$ ipython --no-banner

In [1]: import numpy as np

In [2]: np.set_printoptions(precision=2, suppress=True, linewidth=160, floatmode="fixed")

In [3]: Q, _ = np.linalg.qr(np.array([[0.7], [-0.5], [1.7], [-0.2], [-1.4]]))

In [4]: A = Q @ Q.T

In [5]: A
Out[5]: 
array([[ 0.09, -0.06,  0.21, -0.02, -0.17],
       [-0.06,  0.04, -0.15,  0.02,  0.12],
       [ 0.21, -0.15,  0.51, -0.06, -0.42],
       [-0.02,  0.02, -0.06,  0.01,  0.05],
       [-0.17,  0.12, -0.42,  0.05,  0.35]])

In [6]: rng = np.random.default_rng(232418)

In [7]: z = rng.permutation(5)

In [8]: z
Out[8]: array([1, 0, 3, 2, 4])

In [9]: Y = A[z][:, z]

In [10]: np.diag(Y)
Out[10]: array([0.04, 0.09, 0.01, 0.51, 0.35])

In [11]: np.round(np.sort(np.abs(np.linalg.eigvals(Y))), 2) + 0
Out[11]: array([0.00, 0.00, 0.00, 0.00, 1.00])

In [12]: E = np.array([[-5, 1, -5, -5, 0],
    ...:     [-4, -5, 1, 0, -2],
    ...:     [3, -5, -2, 0, 3],
    ...:     [5, 2, 0, 2, 3],
    ...:     [2, 4, 3, -4, 5]])

In [13]: E.sum(axis=0)
Out[13]: array([ 1, -3, -3, -7,  9])

In [14]: np.unravel_index(np.abs(E).argmax(), E.shape)
Out[14]: (np.int64(0), np.int64(0))

In [15]: E.shape
Out[15]: (5, 5)

In [16]: E.mean(axis=0)
Out[16]: array([ 0.20, -0.60, -0.60, -1.40,  1.80])

In [17]: round(np.linalg.norm(E), 2)
Out[17]: np.float64(16.76)

In [18]: np.count_nonzero(E)
Out[18]: np.int64(21)

In [19]: np.diff(E, axis=0)
Out[19]: 
array([[ 1, -6,  6,  5, -2],
       [ 7,  0, -3,  0,  5],
       [ 2,  7,  2,  2,  0],
       [-3,  2,  3, -6,  2]])

In [20]: np.linalg.matrix_rank(E)
Out[20]: np.int64(5)

In [21]: np.round(np.linalg.norm(E[0] - E[1]), 2)
Out[21]: np.float64(10.1)

In [22]: round(np.linalg.norm(E, 1), 2), round(float(np.linalg.norm(E, np.inf)), 2)
Out[22]: (np.float64(19.0), 18.0)

In [23]: np.linalg.norm(E, axis=0)
Out[23]: array([8.89, 8.43, 6.24, 6.71, 6.86])

In [24]: np.round(np.linalg.norm(E) ** 2 / np.linalg.norm(E, 2) ** 2, 2)
Out[24]: np.float64(2.17)

In [25]: np.round(np.linalg.norm(E, 2), 2)
Out[25]: np.float64(11.38)

In [26]: E[0] @ E[1]
Out[26]: np.int64(10)

In [27]: np.linalg.norm(E, axis=1)
Out[27]: array([8.72, 6.78, 6.86, 6.48, 8.37])

In [28]: round(float(np.linalg.norm(E, "nuc")), 2)
Out[28]: 32.71

In [29]: np.round(np.linalg.norm(E[0], 1), 2), round(np.linalg.norm(E[0], np.inf), 2)
Out[29]: (np.float64(16.0), np.float64(5.0))
